% python3 -q
>>> import numpy as np
>>> from numpy import linalg as LA
>>> np.set_printoptions(precision=2, suppress=True, linewidth=140, sign=" ")
>>> m1 = np.loadtxt("test4.csv", delimiter=",")
>>> m1
array([[ 0.26, -0.16, -0.07, -0.21,  0.12, -0.21,  0.12,  0.21],
       [-0.16,  0.1 ,  0.04,  0.13, -0.07,  0.13, -0.07, -0.13],
       [-0.07,  0.04,  0.02,  0.06, -0.03,  0.06, -0.03, -0.06],
       [-0.21,  0.13,  0.06,  0.17, -0.1 ,  0.17, -0.1 , -0.17],
       [ 0.12, -0.07, -0.03, -0.1 ,  0.05, -0.1 ,  0.05,  0.1 ],
       [-0.21,  0.13,  0.06,  0.17, -0.1 ,  0.17, -0.1 , -0.17],
       [ 0.12, -0.07, -0.03, -0.1 ,  0.05, -0.1 ,  0.05,  0.1 ],
       [ 0.21, -0.13, -0.06, -0.17,  0.1 , -0.17,  0.1 ,  0.17]])
>>> print(np.abs(np.diag(LA.qr(m1)[1])) > 1e-9)
[ True False False False False False False False]
>>> LA.lstsq(m1[:-1].T, m1[-1])[2]
np.int32(1)
>>> np.allclose(m1[:-1].T @ LA.lstsq(m1[:-1].T, m1[-1])[0], m1[-1])
True
>>> rk = LA.matrix_rank(m1)
>>> rk
np.int64(1)
>>> null = LA.svd(m1)[2][rk:].T
>>> [int(LA.matrix_rank(m1[:i])) for i in range(1, len(m1) + 1)]
[1, 1, 1, 1, 1, 1, 1, 1]
>>> [int(LA.matrix_rank(m1[:, :j + 1])) for j in range(8)]
[1, 1, 1, 1, 1, 1, 1, 1]
>>> null @ null.T
array([[ 0.74,  0.16,  0.07,  0.21, -0.12,  0.21, -0.12, -0.21],
       [ 0.16,  0.9 , -0.04, -0.13,  0.07, -0.13,  0.07,  0.13],
       [ 0.07, -0.04,  0.98, -0.06,  0.03, -0.06,  0.03,  0.06],
       [ 0.21, -0.13, -0.06,  0.83,  0.1 , -0.17,  0.1 ,  0.17],
       [-0.12,  0.07,  0.03,  0.1 ,  0.95,  0.1 , -0.05, -0.1 ],
       [ 0.21, -0.13, -0.06, -0.17,  0.1 ,  0.83,  0.1 ,  0.17],
       [-0.12,  0.07,  0.03,  0.1 , -0.05,  0.1 ,  0.95, -0.1 ],
       [-0.21,  0.13,  0.06,  0.17, -0.1 ,  0.17, -0.1 ,  0.83]])
